$ ipython --no-banner

In [1]: import numpy as np

In [2]: np.set_printoptions(suppress=True, linewidth=160)

In [3]: data = np.loadtxt("dump.csv", delimiter=",")

In [4]: print(data)
[[-4.9636 -3.8474  3.057 ]
 [-2.7124 -1.5831  1.5251]
 [-0.215  -0.1387 -0.1212]
 [ 0.5195  0.9835  0.8173]
 [ 0.9214  2.0354  1.4898]
 [ 1.4707  3.5412  2.3041]
 [ 2.6646  6.8196  3.7879]
 [ 4.8493 12.6819  5.9767]
 [ 5.9478 15.5713  6.9329]
 [ 6.0532 15.847   7.0211]
 [ 8.6555 22.5732  9.0446]
 [ 9.9563 25.8891  9.9697]]

In [5]: Z = data[[3, 4]].astype(float)

In [6]: for _ in range(3):
   ...:     z = np.linalg.norm(data[:, None] - Z, axis=-1).argmin(axis=1)
   ...:     Z = np.array([data[z == j].mean(axis=0) for j in range(2)])
   ...: 

In [7]: print(z)
[0 0 0 0 0 0 0 1 1 1 1 1]

In [8]: print(np.abs(Z[1] - Z[0]).argmax())
1

In [9]: print(Z.round(4))
[[-0.3307  1.1158  1.8371]
 [ 7.0924 18.5125  7.789 ]]

In [10]: print(np.round(Z[1] - Z[0], 4))
[ 7.4231 17.3967  5.9519]

In [11]: Ac = (data - data.mean(axis=0)) / data.std(axis=0)

In [12]: print(np.round(Ac.std(axis=0), 4))
[1. 1. 1.]

In [13]: print(np.argwhere(np.abs(Ac) > 2))
[]

In [14]: b = np.linalg.lstsq(np.delete(Ac, 2, axis=1), Ac[:, 2])[0]

In [15]: print(round(float(1 - np.var(Ac[:, 2] - np.delete(Ac, 2, axis=1) @ b)), 4))
0.9792

In [16]: mat = np.load("layer10.npy")

In [17]: print(mat)
[[-1  0  3  0]
 [ 0 -2  0  0]
 [ 3  0 -3  0]
 [ 0  2  0 -3]]

In [18]: print(mat @ mat)
[[ 10   0 -12   0]
 [  0   4   0   0]
 [-12   0  18   0]
 [  0 -10   0   9]]

In [19]: print(np.round(np.linalg.det(mat), 4))
-36.0

In [20]: print(np.round(np.sort(np.linalg.eigvals(mat).real), 4))
[-5.1623 -3.     -2.      1.1623]

In [21]: q, V = np.linalg.qr(mat[:, :2])[0], np.linalg.qr(mat[:, 2:])[0]

In [22]: s = np.linalg.svd(q.T @ V, compute_uv=False)

In [23]: print(np.round(np.degrees(np.arccos(s.clip(0, 1))), 4))
[26.5651 45.    ]

In [24]: print(np.round(np.linalg.norm(q @ q.T - V @ V.T, 2), 4))
0.7071

In [25]: w, V = np.linalg.eig(mat)

In [26]: print(w.round(4))
[ 1.1623 -5.1623 -3.     -2.    ]

In [27]: print(np.round(np.prod(w), 4))
-36.0

In [28]: out = mat / np.linalg.norm(mat, axis=1, keepdims=True)

In [29]: gram = out @ out.T

In [30]: print(np.round(np.linalg.norm(out, axis=1), 4))
[1. 1. 1. 1.]

In [31]: print(gram[2].round(4))
[-0.8944  0.      1.      0.    ]

In [32]: print((gram - 2 * np.eye(4)).round(6).argmax(axis=1))
[1 0 1 0]

In [33]: E = np.load("sample10.npy")

In [34]: print(E)
[[-1  0  0  0]
 [ 0  0  0  0]
 [ 0  0  0  0]
 [ 0  0  0  3]]

In [35]: def softmax(z):
    ...:     e = np.exp(z - z.max(axis=-1, keepdims=True))
    ...:     return e / e.sum(axis=-1, keepdims=True)
    ...: 

In [36]: print(np.round(softmax(E[3] + 3), 4))
[0.0433 0.0433 0.0433 0.87  ]

In [37]: scores = E @ E.T / np.sqrt(4)

In [38]: print(np.round(softmax(scores)[3] @ E, 4))
[-0.0108  0.      0.      2.9032]

In [39]: print(np.linalg.matrix_rank(E, rtol=0.1))
2

In [40]: print(round(np.linalg.norm(E, 2) / np.linalg.norm(E), 4))
0.9487

In [41]: print(np.linalg.cond(E) > 100)
True

In [42]: x0 = np.array([0, 1, 0, -2])

In [43]: print(E @ x0)
[ 0  0  0 -6]

In [44]: print((E @ x0).argmax())
0

In [45]: print(E @ np.eye(4)[0])
[-1.  0.  0.  0.]

In [46]: print(np.linalg.norm(E @ x0) <= np.linalg.norm(E, 2) * np.linalg.norm(x0) + 1e-9)
True

In [47]: Uu, s, Vh = np.linalg.svd(E, full_matrices=False)

In [48]: print(np.allclose(Uu * s @ Vh, E))
True

In [49]: print(np.abs(Vh[0]))
[0. 0. 0. 1.]

In [50]: print(round(np.sqrt((s ** 2).sum()), 4), round(float(np.linalg.norm(E)), 4))
3.1623 3.1623

In [51]: print(np.cumsum(s ** 2) / np.sum(s ** 2))
[0.9 1.  1.  1. ]

In [52]: print(Uu.T @ Uu)
[[1. 0. 0. 0.]
 [0. 1. 0. 0.]
 [0. 0. 1. 0.]
 [0. 0. 0. 1.]]

In [53]: print([round(float(np.linalg.det(E[:i, :i])), 2) + 0 for i in range(1, 5)])
[-1.0, 0.0, 0.0, 0.0]

In [54]: print(np.round(np.linalg.eigvalsh(E).min(), 4))
-1.0

In [55]: print(np.all(np.linalg.eigvalsh(E) > 0))
False

In [56]: J = np.load("case17.npy")

In [57]: print(J.round(4))
[[ 1.5667 -1.9357 -1.4218  0.8815]
 [ 2.0889  0.3764  0.5143 -2.0567]
 [-1.0445 -2.2583  1.1949 -1.1753]
 [-1.0445  0.1075 -2.2991 -1.616 ]]

In [58]: gram = J.T @ J

In [59]: print((J @ J.T).shape)
(4, 4)

In [60]: print(np.linalg.matrix_rank(gram))
4

In [61]: print(np.round(np.linalg.eigvalsh(gram)[::-1], 4))
[9. 9. 9. 9.]

In [62]: print(np.allclose(gram, gram.T))
True

In [63]: x0 = np.array([-5, -1, -5, 1])

In [64]: a = np.maximum(J @ x0, 0)

In [65]: print(a.round(4))
[ 2.0928  0.      0.3306 14.9944]

In [66]: print(np.round(J * (a > 1e-9)[:, None], 4))
[[ 1.5667 -1.9357 -1.4218  0.8815]
 [ 0.      0.      0.     -0.    ]
 [-1.0445 -2.2583  1.1949 -1.1753]
 [-1.0445  0.1075 -2.2991 -1.616 ]]

In [67]: print(np.round(np.maximum(J @ x0, 0) - np.maximum(-J @ x0, 0), 4))
[  2.0928 -15.4492   0.3306  14.9944]

In [68]: K = np.load("data.npy")

In [69]: print(K)
[[138   1   0]
 [ -1 143  -2]
 [ -1  -1  19]]

In [70]: print(np.kron(np.eye(2, dtype=int), K))
[[138   1   0   0   0   0]
 [ -1 143  -2   0   0   0]
 [ -1  -1  19   0   0   0]
 [  0   0   0 138   1   0]
 [  0   0   0  -1 143  -2]
 [  0   0   0  -1  -1  19]]

In [71]: print(np.einsum("ij,ji->", K, K))
39856

In [72]: print(np.round(np.linalg.eigvals(K), 4))
[ 18.984  138.2043 142.8117]

In [73]: out = np.array([[3, 1], [0, 3]])

In [74]: Z = np.kron(out, K)

In [75]: print(np.linalg.matrix_rank(Z))
6

In [76]: print(round(float(np.linalg.norm(Z, 2)), 4), round(float(np.linalg.norm(out, 2) * np.linalg.norm(K, 2)), 4))
506.4997 506.4997

In [77]: x0 = np.array([4, 1, 4])

In [78]: target = K @ x0

In [79]: b, lr = np.zeros(3), 1 / np.linalg.norm(K, 2) ** 2

In [80]: for i in range(40):
    ...:     b -= lr * K.T @ (K @ b - target)
    ...:     if i % 10 == 0: print(i, round(np.linalg.norm(K @ b - target), 4))
    ...: 
0 84.0346
10 62.7346
20 52.5192
30 43.9672

In [81]: print(round(float(np.linalg.cond(K)), 4))
7.5343

In [82]: blk = np.stack([K, 2 * K, K[::-1]])

In [83]: print(np.einsum("bij,cij->bc", blk, blk))
[[ 39862  79724  20176]
 [ 79724 159448  40352]
 [ 20176  40352  39862]]

In [84]: print(np.linalg.matrix_rank(blk.reshape(3, -1)))
2

In [85]: print(np.round(np.linalg.norm(blk, axis=(1, 2)), 4))
[199.6547 399.3094 199.6547]

In [86]: w, V = np.linalg.eig(K)

In [87]: print(np.round(np.sort(np.linalg.eigvals(K @ K)), 4))
[  360.3926 19100.4305 20395.1769]

In [88]: print(np.round(np.sort(np.linalg.eigvals(K.T)), 4))
[ 18.984  138.2043 142.8117]

In [89]: print(np.round(K @ V[:, 0] - w[0] * V[:, 0], 4) + 0)
[0. 0. 0.]

In [90]: print(np.round(np.prod(w), 4))
374691.0

In [91]: M = np.load("a.npy")

In [92]: print(M.round(4))
[[ 0.1667  0.8333  0.1667 -0.5   ]
 [ 0.8333  0.1667 -0.1667  0.5   ]
 [ 0.1667 -0.1667  0.9667  0.1   ]
 [-0.5     0.5     0.1     0.7   ]]

In [93]: x0 = np.array([-1, -1, 0, 3])

In [94]: print(np.round(np.linalg.inv(M), 4))
[[ 0.1667  0.8333  0.1667 -0.5   ]
 [ 0.8333  0.1667 -0.1667  0.5   ]
 [ 0.1667 -0.1667  0.9667  0.1   ]
 [-0.5     0.5     0.1     0.7   ]]

In [95]: print(4 - np.linalg.matrix_rank(M - np.eye(4), tol=1e-8))
3

In [96]: print(np.round(M.T @ (M @ x0), 4) + 0)
[-1. -1.  0.  3.]
